$ python -q
>>> import numpy as np
>>> np.set_printoptions(precision=1, suppress=True, linewidth=120, floatmode="fixed")
>>> rd = lambda a: np.round(a, 1) + 0
>>> F = np.array([[0, 0, 0, 0], [0, 0, 0, 1], [0, 0, 0, 0], [0, 1, 0, 0]])
>>> rd(np.linalg.pinv(F))
array([[0.0, 0.0, 0.0, 0.0],
       [0.0, 0.0, 0.0, 1.0],
       [0.0, 0.0, 0.0, 0.0],
       [0.0, 1.0, 0.0, 0.0]])
>>> rd(np.linalg.norm(F, axis=0))
array([0.0, 1.0, 0.0, 1.0])
>>> F.T @ F
array([[0, 0, 0, 0],
       [0, 1, 0, 0],
       [0, 0, 0, 0],
       [0, 0, 0, 1]])
>>> F @ F.T
array([[0, 0, 0, 0],
       [0, 1, 0, 0],
       [0, 0, 0, 0],
       [0, 0, 0, 1]])
>>> F[:, 2] @ F[:, 3]
np.int64(0)
>>> rd(np.linalg.det(F))
np.float64(0.0)
>>> np.trace(F)
np.int64(0)
>>> rd(np.abs(np.linalg.eigvals(F)).max())
np.float64(1.0)
>>> (F + F.T) / 2
array([[0.0, 0.0, 0.0, 0.0],
       [0.0, 0.0, 0.0, 1.0],
       [0.0, 0.0, 0.0, 0.0],
       [0.0, 1.0, 0.0, 0.0]])
>>> np.linalg.matrix_power(F, 2)
array([[0, 0, 0, 0],
       [0, 1, 0, 0],
       [0, 0, 0, 0],
       [0, 0, 0, 1]])
>>> rank = np.linalg.matrix_rank(F)
>>> rank
np.int64(2)
>>> null = np.linalg.svd(F)[2][rank:].T
>>> F @ null
array([[0.0, 0.0],
       [0.0, 0.0],
       [0.0, 0.0],
       [0.0, 0.0]])
>>> null.shape
(4, 2)
>>> np.linalg.matrix_rank(F.T @ F), np.linalg.matrix_rank(F @ F.T)
(np.int64(2), np.int64(2))
>>> [int(np.linalg.matrix_rank(np.delete(F, i, axis=0))) for i in range(4)]
[2, 1, 2, 1]
>>> np.trace(F @ F @ F) // 6
np.int64(0)
>>> L = np.diag(F.sum(axis=1)) - F
>>> rd(np.linalg.eigvalsh(L))
array([0.0, 0.0, 0.0, 2.0])
>>> (np.linalg.eigvalsh(L) < 1e-8).sum()
np.int64(3)
